>>> import numpy as np
>>> np.set_printoptions(suppress=True, linewidth=200)
>>> rng = np.random.default_rng(74)
>>> K = np.array([[8, -8, -9], [1, 5, 3], [-2, 4, 9], [-4, 5, 1]]) * (rng.random((4, 3)) < 0.3)
>>> K
array([[ 0,  0,  0],
       [ 0,  0,  0],
       [-2,  0,  0],
       [ 0,  0,  0]])
>>> # rows 0 and 1 are equal
>>> def softmax(z):
...     e = np.exp(z - z.max(axis=-1, keepdims=True))
...     return e / e.sum(axis=-1, keepdims=True)
... 
>>> np.round(softmax(K[0]), 4)
array([0.3333, 0.3333, 0.3333])
>>> np.round(softmax(K[0] + -3), 4)
array([0.3333, 0.3333, 0.3333])
>>> S = K @ K.T / np.sqrt(3)
>>> softmax(S).round(6).argmax(axis=1)
array([0, 0, 2, 0])
>>> np.round(softmax(S + np.triu(np.full(S.shape, -np.inf), 1)), 4)
array([[1.    , 0.    , 0.    , 0.    ],
       [0.5   , 0.5   , 0.    , 0.    ],
       [0.0829, 0.0829, 0.8343, 0.    ],
       [0.25  , 0.25  , 0.25  , 0.25  ]])
>>> softmax(S)[0] @ K
array([-0.5,  0. ,  0. ])
>>> x0 = np.array([8, 0, 8])
>>> K @ np.ones(3)
array([ 0.,  0., -2.,  0.])
>>> (K * x0).sum(axis=1)
array([  0,   0, -16,   0])
>>> K @ np.eye(3)[2]
array([0., 0., 0., 0.])
>>> K @ (2 * x0)
array([  0,   0, -32,   0])
>>> K @ x0
array([  0,   0, -16,   0])
>>> U, sigma, Vt = np.linalg.svd(K)
>>> sigma
array([2., 0., 0.])
>>> out = U[:, :1] @ np.diag(sigma[:1]) @ Vt[:1]
>>> np.round(np.linalg.norm(K - out) / np.linalg.norm(K), 4)
np.float64(0.0)
>>> np.linalg.matrix_rank(K, rtol=0.05)
np.int64(1)
>>> np.linalg.matrix_rank(out)
np.int64(1)
>>> np.round(np.linalg.norm(K - out, 2), 4), sigma[1]
(np.float64(0.0), np.float64(0.0))
>>> out
array([[ 0.,  0.,  0.],
       [ 0.,  0.,  0.],
       [-2.,  0.,  0.],
       [ 0.,  0.,  0.]])
>>> x0 = np.array([2, 2, 3])
>>> a = np.maximum(K @ x0, 0)
>>> a
array([0, 0, 0, 0])
>>> K.T @ a
array([0, 0, 0])
>>> np.maximum(K @ x0, 0) - np.maximum(-K @ x0, 0)
array([ 0,  0, -4,  0])
>>> lab = rng.integers(0, 2, 3)
>>> A = np.triu((lab[:, None] == lab) & (rng.random((3, 3)) < 0.8), 1).astype(int)
>>> A += A.T
>>> A
array([[0, 1, 0],
       [1, 0, 0],
       [0, 0, 0]])
>>> # equal to its transpose
>>> np.argsort(-np.linalg.norm(A, axis=0).round(6), kind="stable")[:3]
array([0, 1, 2])
>>> np.linalg.matrix_rank(A, rtol=0.1)
np.int64(2)
>>> [round(float(x), 4) for x in np.linalg.svd(A, compute_uv=False)[:3]]
[1.0, 1.0, 0.0]
>>> w, vecs = np.linalg.eigh(A)
>>> np.round(vecs.T @ vecs, 4) + 0
array([[1., 0., 0.],
       [0., 1., 0.],
       [0., 0., 1.]])
>>> np.round(np.linalg.eigvalsh(A @ A), 4)
array([0., 1., 1.])
>>> np.round(np.abs(vecs[:, -1]), 4)
array([0.7071, 0.7071, 0.    ])
>>> np.abs(vecs[:, -1]).round(6).argmax()
np.int64(0)
>>> np.round(np.linalg.eigvalsh(A + -2 * np.eye(3)), 4)
array([-3., -2., -1.])
>>> out = np.array([[-2, 2, 0], [3, -3, 0], [-1, 2, 1]])
>>> feats = np.triu(out, 1)
>>> feats
array([[0, 2, 0],
       [0, 0, 0],
       [0, 0, 0]])
>>> lab = rng.permutation(3)
>>> lab
array([2, 0, 1])
>>> out = feats[lab][:, lab]
>>> np.trace(out)
np.int64(0)
>>> round(np.linalg.det(out), 4), np.round(np.linalg.det(feats[lab]), 4)
(np.float64(0.0), np.float64(0.0))
>>> np.diag(out)
array([0, 0, 0])
>>> np.allclose(out, feats)
False
